$ ipython --no-banner

In [1]: import numpy as np

In [2]: np.set_printoptions(precision=2, suppress=True, linewidth=100, legacy="1.25")

In [3]: feats = np.load("data.npy")

In [4]: print(feats)
[[-0.87  0.08 -0.04  0.3   0.37]
 [ 0.17 -0.28  0.7  -0.12  0.63]
 [-0.3  -0.65 -0.24 -0.65 -0.07]
 [-0.17  0.69  0.17 -0.68  0.03]
 [ 0.3   0.12 -0.65 -0.09  0.68]]

In [5]: rng = np.random.default_rng(385106)

In [6]: lab = rng.permutation(5)

In [7]: A2 = feats[:, lab] * rng.choice([-1, 1], 5)

In [8]: print(A2)
[[-0.37  0.87 -0.08 -0.3   0.04]
 [-0.63 -0.17  0.28  0.12 -0.7 ]
 [ 0.07  0.3   0.65  0.65  0.24]
 [-0.03  0.17 -0.69  0.68 -0.17]
 [-0.68 -0.3  -0.12  0.09  0.65]]

In [9]: U, _, VT = np.linalg.svd(feats.T @ A2)

In [10]: print(np.round(U @ VT, 2) + 0)
[[ 0. -1.  0.  0.  0.]
 [ 0.  0. -1.  0.  0.]
 [ 0.  0.  0.  0. -1.]
 [ 0.  0.  0. -1.  0.]
 [-1.  0.  0.  0.  0.]]

In [11]: A2 = np.array([[1, 2, 1], [0, 2, 3], [1, 0, 1], [3, 2, 2], [0, 1, 0]])

In [12]: print(np.einsum("ij->j", feats))
[-0.87 -0.04 -0.07 -1.24  1.64]

In [13]: print(np.einsum("ik,kj->ji", feats, A2))
[[-0.01  0.5  -2.5  -2.03 -0.61]
 [-0.61  0.16 -3.27 -0.28  1.35]
 [-0.07 -0.22 -3.79  0.72 -0.17]]

In [14]: J = np.load("x.npy")

In [15]: print(J)
[[0 0 0 0 0 0 0 0]
 [0 0 1 1 1 1 0 0]
 [0 1 0 0 0 0 1 0]
 [0 1 0 0 0 1 0 0]
 [0 1 0 0 0 1 0 1]
 [0 1 0 1 1 0 0 1]
 [0 0 1 0 0 0 0 0]
 [0 0 0 0 1 1 0 0]]

In [16]: w, vecs = np.linalg.eigh(J)

In [17]: vec = np.array([1, 2, 3, 2, 3, 3, 3, 2])

In [18]: print(np.abs(J).sum(axis=1).max(), round(np.abs(w).max(), 2))
4 3.02

In [19]: print((np.linalg.matrix_power((J != 0) + (J.T != 0) + np.eye(8), 8) > 0).astype(int))
[[1 0 0 0 0 0 0 0]
 [0 1 1 1 1 1 1 1]
 [0 1 1 1 1 1 1 1]
 [0 1 1 1 1 1 1 1]
 [0 1 1 1 1 1 1 1]
 [0 1 1 1 1 1 1 1]
 [0 1 1 1 1 1 1 1]
 [0 1 1 1 1 1 1 1]]

In [20]: print(np.sort(np.linalg.eigvals(J).real))
[-1.94 -1.48 -1.   -0.35  0.    0.54  1.22  3.02]

In [21]: print(np.flatnonzero(np.linalg.matrix_power((J != 0) + (J.T != 0) + np.eye(8), 8)[0]))
[0]

In [22]: print(J @ J)
[[0 0 0 0 0 0 0 0]
 [0 4 0 1 1 2 1 2]
 [0 0 2 1 1 1 0 0]
 [0 1 1 2 2 1 0 1]
 [0 1 1 2 3 2 0 1]
 [0 2 1 1 2 4 0 1]
 [0 1 0 0 0 0 1 0]
 [0 2 0 1 1 1 0 2]]

In [23]: print((J != 0).astype(int))
[[0 0 0 0 0 0 0 0]
 [0 0 1 1 1 1 0 0]
 [0 1 0 0 0 0 1 0]
 [0 1 0 0 0 1 0 0]
 [0 1 0 0 0 1 0 1]
 [0 1 0 1 1 0 0 1]
 [0 0 1 0 0 0 0 0]
 [0 0 0 0 1 1 0 0]]
